$ ipython --no-banner

In [1]: import numpy as np

In [2]: from numpy import linalg as LA

In [3]: np.set_printoptions(suppress=True, linewidth=140)

In [4]: K = np.loadtxt("test14.csv", delimiter=",")

In [5]: print(K)
[[-4.   0.   0.6 -5.1]
 [-6.3  2.2  0.1 -4.9]
 [-3.3 -0.2 -0.6 -3.9]
 [-4.   2.8 -0.2  5.1]
 [-2.9 -1.2 -2.6  0.2]
 [-6.4  0.3  0.6 -1.4]
 [-4.7  0.6  0.9 -3.7]
 [-2.9  1.2 -1.3 -4.1]
 [-3.  -1.5  0.  -0.5]
 [-6.5  2.9  1.   2. ]
 [-3.6  3.3 -0.3  4.7]
 [-1.9 -0.1 -1.6 -0.9]
 [-2.9  0.  -1.1 -4.4]
 [-4.9  2.1 -0.9 -4.2]]

In [6]: dist = LA.norm(K[:, None] - K[None], axis=-1)

In [7]: print(np.flatnonzero(dist[3] < dist.mean() / 2))
[ 3 10]

In [8]: print((dist + 1e9 * np.eye(14)).round(6).argmin(axis=1))
[ 6 13 12 10 11  6  0 12 11  3  3  4  2  1]

In [9]: print(np.round(LA.norm(K - K.mean(axis=0), axis=1), 1))
[3.8 4.3 2.8 6.9 3.7 2.6 2.6 3.  2.8 4.9 6.7 2.8 3.3 3.1]

In [10]: other = np.c_[K[:, :2] @ np.array([[-4, 9], [-4, -1]]), np.array([0, -1, -2, 0, 3, 1, 2, 1, 2, 0, 0, -3, 1, 1])]

In [11]: print(other.round(1))
[[ 16.  -36.    0. ]
 [ 16.4 -58.9  -1. ]
 [ 14.  -29.5  -2. ]
 [  4.8 -38.8   0. ]
 [ 16.4 -24.9   3. ]
 [ 24.4 -57.9   1. ]
 [ 16.4 -42.9   2. ]
 [  6.8 -27.3   1. ]
 [ 18.  -25.5   2. ]
 [ 14.4 -61.4   0. ]
 [  1.2 -35.7   0. ]
 [  8.  -17.   -3. ]
 [ 11.6 -26.1   1. ]
 [ 11.2 -46.2   1. ]]

In [12]: print(np.round(LA.norm(other - K @ LA.lstsq(K, other)[0], axis=0), 1) + 0)
[0.  0.  5.4]

In [13]: print(LA.matrix_rank(other))
3

In [14]: print(np.round(LA.lstsq(K, other[:, 0])[0], 1) + 0)
[-4. -4.  0.  0.]

In [15]: def softmax(z):
    ...:     e = np.exp(z - z.max(axis=-1, keepdims=True))
    ...:     return e / e.sum(axis=-1, keepdims=True)
    ...: 

In [16]: print(np.round(softmax(10 * other[13]), 1) + 0)
[1. 0. 0.]

In [17]: print(np.round(softmax(other[13]), 1) + 0)
[1. 0. 0.]

In [18]: S = other @ other.T / np.sqrt(3)

In [19]: print(np.round(softmax(S)[13] @ other, 1) + 0)
[ 14.4 -61.4   0. ]

In [20]: print(softmax(S).round(6).argmax(axis=1))
[5 9 5 9 5 5 5 9 5 9 9 5 5 9]

In [21]: Xs = (K - K.mean(axis=0)) / K.std(axis=0)

In [22]: print(np.argwhere(np.abs(Xs) > 2))
[[4 2]]

In [23]: print(np.round(Xs.std(axis=0), 1))
[1. 1. 1. 1.]

In [24]: c = LA.lstsq(np.delete(Xs, 3, axis=1), Xs[:, 3])[0]

In [25]: print(c.round(1))
[0.4 0.6 0.1]

In [26]: print(round(1 - np.var(Xs[:, 3] - np.delete(Xs, 3, axis=1) @ c), 1))
0.2

In [27]: cent = np.array([[0.2, -0.5, -0.4, 1.1]])

In [28]: rng = np.random.default_rng(397834)

In [29]: mat = np.array([[1],
    ...:     [8],
    ...:     [5],
    ...:     [8],
    ...:     [5],
    ...:     [3],
    ...:     [9],
    ...:     [9],
    ...:     [4],
    ...:     [9],
    ...:     [7],
    ...:     [1],
    ...:     [3],
    ...:     [3],
    ...:     [8],
    ...:     [2]]) @ cent + 0.3 * rng.normal(size=(16, 4))

In [30]: print(mat.round(1) + 0)
[[ 0.  -0.6 -0.5  1.4]
 [ 1.3 -4.  -3.1  8.7]
 [ 1.3 -3.  -2.3  5.8]
 [ 1.6 -4.1 -3.4  9. ]
 [ 1.  -1.8 -1.9  4.9]
 [ 1.  -1.3 -1.   4.2]
 [ 2.  -4.4 -3.7 10.2]
 [ 2.  -4.9 -3.3  9.5]
 [ 0.6 -1.5 -1.8  4.5]
 [ 1.8 -4.6 -3.8  9.9]
 [ 1.5 -3.8 -3.   8.1]
 [ 0.6 -0.1 -0.7  0.9]
 [ 1.2 -1.9 -0.8  3.4]
 [ 0.1 -2.1 -0.9  3.7]
 [ 2.  -3.5 -3.8  9. ]
 [ 0.3 -1.  -1.1  2.2]]

In [31]: cov = np.cov(mat, rowvar=False)

In [32]: print(round(np.corrcoef(mat[:, 2], mat[:, 1])[0, 1], 1))
0.9

In [33]: print(np.round(mat.std(axis=0), 1))
[0.7 1.5 1.2 3.1]

In [34]: print(np.argwhere(np.triu(np.abs(np.corrcoef(mat.T)) > 0.8, 1)))
[[0 1]
 [0 2]
 [0 3]
 [1 2]
 [1 3]
 [2 3]]

In [35]: print(np.round(np.polyfit(mat[:, 2], mat[:, 1], 1), 1))
[ 1.2 -0.1]

In [36]: print(np.round(np.median(mat, axis=0), 1))
[ 1.2 -2.5 -2.1  5.4]

In [37]: print(np.round(LA.eigvalsh(cov)[::-1], 1))
[14.4  0.2  0.1  0.1]

In [38]: print(np.round(np.corrcoef(mat.T), 1))
[[ 1.  -0.9 -0.9  0.9]
 [-0.9  1.   0.9 -1. ]
 [-0.9  0.9  1.  -1. ]
 [ 0.9 -1.  -1.   1. ]]

In [39]: print(cov.shape)
(4, 4)

In [40]: Xs = mat - mat.mean(axis=0)

In [41]: U, sig, vt = LA.svd(Xs, full_matrices=False)

In [42]: print(np.round(np.abs(vt[-1]), 1))
[0.1 0.4 0.8 0.5]

In [43]: print((np.sign(U[:, 0]) == np.sign(U[0, 0])).astype(int))
[1 0 0 0 1 1 0 0 1 0 0 1 1 1 0 1]

In [44]: print(np.round(vt[0] * np.sign(vt[0, np.abs(vt[0]).argmax()]), 1))
[ 0.2 -0.4 -0.3  0.8]

In [45]: cov = K.T @ K

In [46]: print(np.round(np.diag(cov), 1))
[262.7  42.   16.1 187.9]

In [47]: print(np.allclose(cov, cov.T))
True

In [48]: print(np.round(LA.eigvalsh(cov)[::-1], 1))
[330.  146.4  18.9  13.3]

In [49]: print(round(np.trace(cov), 1), round((K ** 2).sum(), 1))
508.7 508.7

In [50]: x0 = np.array([-3, -1, -3, -3])

In [51]: rhs = mat @ x0

In [52]: print(np.round(LA.solve(mat.T @ mat, mat.T @ rhs), 1))
[-3. -1. -3. -3.]

In [53]: print(np.round(LA.lstsq(mat, rhs)[0], 1))
[-3. -1. -3. -3.]

In [54]: print(np.round(LA.pinv(mat) @ mat, 1) + 0)
[[1. 0. 0. 0.]
 [0. 1. 0. 0.]
 [0. 0. 1. 0.]
 [0. 0. 0. 1.]]

In [55]: LA.solve(mat, rhs)
LinAlgError: Last 2 dimensions of the array must be square


In [56]: rhs = rhs + 0.3 * rng.normal(size=16)

In [57]: print(rhs.round(1))
[ -1.9 -17.  -11.4 -17.3 -10.3 -11.3 -21.2 -18.9  -8.6 -19.2 -15.9  -2.2  -9.9  -6.5 -18.3  -3.3]

In [58]: c, *_ = LA.lstsq(mat, rhs)

In [59]: print(round(float(LA.norm(rhs - mat @ c)), 1))
0.9

In [60]: arr = np.load("w.npy")

In [61]: print(arr)
[[ 1.  0.  0.  0.]
 [ 0.  1.  0.  0.]
 [ 0.  0.  0.  1.]
 [ 0.  0. -1.  0.]]

In [62]: # keeps lengths

In [63]: other = arr[0, 0] * arr[1:] - np.outer(arr[1:, 0], arr[0])

In [64]: print(other)
[[ 0.  1.  0.  0.]
 [ 0.  0.  0.  1.]
 [ 0.  0. -1.  0.]]

In [65]: print(arr[:, 0] / arr[0, 0])
[1. 0. 0. 0.]

In [66]: x0 = np.array([1, 2, 1, 1])

In [67]: print(4 - LA.matrix_rank(arr - np.eye(4), tol=1e-8))
2

In [68]: print([p for p in range(1, 25) if np.allclose(LA.matrix_power(arr, p), np.eye(4))])
[4, 8, 12, 16, 20, 24]

In [69]: print(np.round(np.sort(np.abs(np.degrees(np.angle(LA.eigvals(arr))))), 1))
[ 0.  0. 90. 90.]

In [70]: print(np.round(LA.det(arr.T), 1))
1.0

In [71]: print(np.einsum("ij,ji->", arr, arr))
0.0

In [72]: print(np.einsum("ii->", arr))
2.0

In [73]: print(round(float(LA.eigvals(arr).sum().real), 1))
2.0

In [74]: w1 = np.array([[1, -1], [3, -2], [3, 0], [2, 1]])

In [75]: c = np.array([1, 3])

In [76]: H = np.maximum(arr @ w1 + c, 0)

In [77]: print(H)
[[2. 2.]
 [4. 1.]
 [3. 4.]
 [0. 3.]]

In [78]: print(LA.matrix_rank(H))
2

In [79]: print((H > 0).astype(int))
[[1 1]
 [1 1]
 [1 1]
 [0 1]]

In [80]: cent = np.array([[0, 2], [2, 3]])

In [81]: print(w1 @ cent)
[[-2 -1]
 [-4  0]
 [ 0  6]
 [ 2  7]]

In [82]: print((H @ cent).round(6).argmax(axis=1))
[1 1 1 1]

In [83]: F = np.array([[-0.9, -1.6, -1.3, 1.4],
    ...:     [0.2, 0.2, -1.1, 0.2],
    ...:     [1.5, -1.2, -0.9, -0.9],
    ...:     [-1.1, 0.7, 0.9, -0.3],
    ...:     [0.5, -0.3, -0.1, -0.2]])

In [84]: F[:, 0] *= 20

In [85]: print(F)
[[-18.   -1.6  -1.3   1.4]
 [  4.    0.2  -1.1   0.2]
 [ 30.   -1.2  -0.9  -0.9]
 [-22.    0.7   0.9  -0.3]
 [ 10.   -0.3  -0.1  -0.2]]

In [86]: other = np.c_[F[:, :3] @ np.array([[2, 2, 1], [0, 1, 1], [1, 0, 1]]), np.array([6, 5, 8, 3, 4])]

In [87]: print(other.round(1))
[[-37.3 -37.6 -20.9   6. ]
 [  6.9   8.2   3.1   5. ]
 [ 59.1  58.8  27.9   8. ]
 [-43.1 -43.3 -20.4   3. ]
 [ 19.9  19.7   9.6   4. ]]

In [88]: print(np.round(LA.norm(LA.qr(F)[0].T @ other, axis=0) ** 2 / ((other ** 2).sum(axis=0) + 1e-12), 1))
[1.  1.  1.  0.9]

In [89]: print(np.round(LA.norm(other - F @ LA.lstsq(F, other)[0], axis=0), 1) + 0)
[0.  0.  0.  4.1]

In [90]: print(LA.matrix_rank(other))
4

In [91]: x0 = np.array([4, -4, -6, -7])

In [92]: rhs = F @ x0

In [93]: print(np.round(LA.pinv(F) @ F, 1) + 0)
[[1. 0. 0. 0.]
 [0. 1. 0. 0.]
 [0. 0. 1. 0.]
 [0. 0. 0. 1.]]

In [94]: print(np.round(LA.lstsq(F, rhs)[0], 1))
[ 4. -4. -6. -7.]

In [95]: rhs = rhs + 0.1 * rng.normal(size=5)

In [96]: print(rhs.round(1))
[-67.7  20.4 136.7 -94.2  43.3]

In [97]: c, *_ = LA.lstsq(F, rhs)

In [98]: print(c.round())
[ 4. -4. -6. -7.]

In [99]: print(np.round(F.T @ (rhs - F @ c), 1) + 0)
[0. 0. 0. 0.]

In [100]: other = F / np.sqrt((F ** 2).mean(axis=1, keepdims=True))

In [101]: print(LA.matrix_rank(F - F.mean(axis=1, keepdims=True)))
3

In [102]: print(np.round(LA.norm(other, axis=1), 1))
[2. 2. 2. 2. 2.]
